In [1]: import numpy as np

In [2]: from numpy import linalg as LA

In [3]: np.set_printoptions(precision=2, suppress=True, linewidth=140)

In [4]: F = np.loadtxt("x.csv", delimiter=",")

In [5]: F
Out[5]: 
array([[-3.,  1., -1.,  2.,  2., -2., -1.,  0.],
       [ 3., -1., -2., -2., -2.,  0.,  1.,  1.],
       [ 0.,  2.,  0.,  2.,  1.,  0.,  0., -1.],
       [-3.,  2.,  2.,  1., -1.,  2., -1.,  0.],
       [ 3.,  0., -1.,  0.,  2., -1.,  1., -1.],
       [-6.,  2.,  2., -1.,  2.,  2., -2.,  0.],
       [ 0.,  2., -2.,  0., -1.,  2.,  0., -2.],
       [ 6., -2.,  1., -2.,  2., -2.,  2.,  1.],
       [ 6., -1.,  0.,  1., -1.,  2.,  2.,  0.],
       [ 6.,  1.,  2., -1.,  2.,  1.,  2.,  2.]])

In [6]: rng = np.random.default_rng(594)

In [7]: out = F + rng.integers(-2, 3, (10, 7)) @ rng.integers(-2, 3, (7, 8))

In [8]: out
Out[8]: 
array([[ -3.,  -1.,  -4.,   1.,   1.,   3.,   0.,   1.],
       [ -2.,  -6.,  -1.,   3.,   2.,   4.,  -5.,   0.],
       [ -2.,  -1.,  -1.,   1.,  -6.,   8.,   5.,  -5.],
       [ -2.,  -4.,   6.,   7.,   2.,   7.,  -4.,   5.],
       [ -3., -13.,   6.,   7.,   1.,   0.,  -7.,   5.],
       [ -3.,   8.,  -1., -10.,   0.,   0.,   7.,   8.],
       [ -2.,  -2.,   1.,   1.,   2.,   2.,  -2.,   5.],
       [  1.,  -1., -10.,  -7.,   6.,   7.,   2.,  -3.],
       [ -1.,   2.,  -7.,   0.,  -1.,   4.,  -1., -13.],
       [  6.,  -1.,   2.,  -3.,   0.,   1.,   3.,   1.]])

In [9]: LA.matrix_rank(out - F, tol=1e-8)
Out[9]: np.int64(7)

In [10]: out - F
Out[10]: 
array([[  0.,  -2.,  -3.,  -1.,  -1.,   5.,   1.,   1.],
       [ -5.,  -5.,   1.,   5.,   4.,   4.,  -6.,  -1.],
       [ -2.,  -3.,  -1.,  -1.,  -7.,   8.,   5.,  -4.],
       [  1.,  -6.,   4.,   6.,   3.,   5.,  -3.,   5.],
       [ -6., -13.,   7.,   7.,  -1.,   1.,  -8.,   6.],
       [  3.,   6.,  -3.,  -9.,  -2.,  -2.,   9.,   8.],
       [ -2.,  -4.,   3.,   1.,   3.,   0.,  -2.,   7.],
       [ -5.,   1., -11.,  -5.,   4.,   9.,   0.,  -4.],
       [ -7.,   3.,  -7.,  -1.,   0.,   2.,  -3., -13.],
       [  0.,  -2.,   0.,  -2.,  -2.,   0.,   1.,  -1.]])

In [11]: print(np.abs(out - F).sum(axis=1))
[14. 31. 31. 33. 49. 42. 22. 39. 36.  8.]
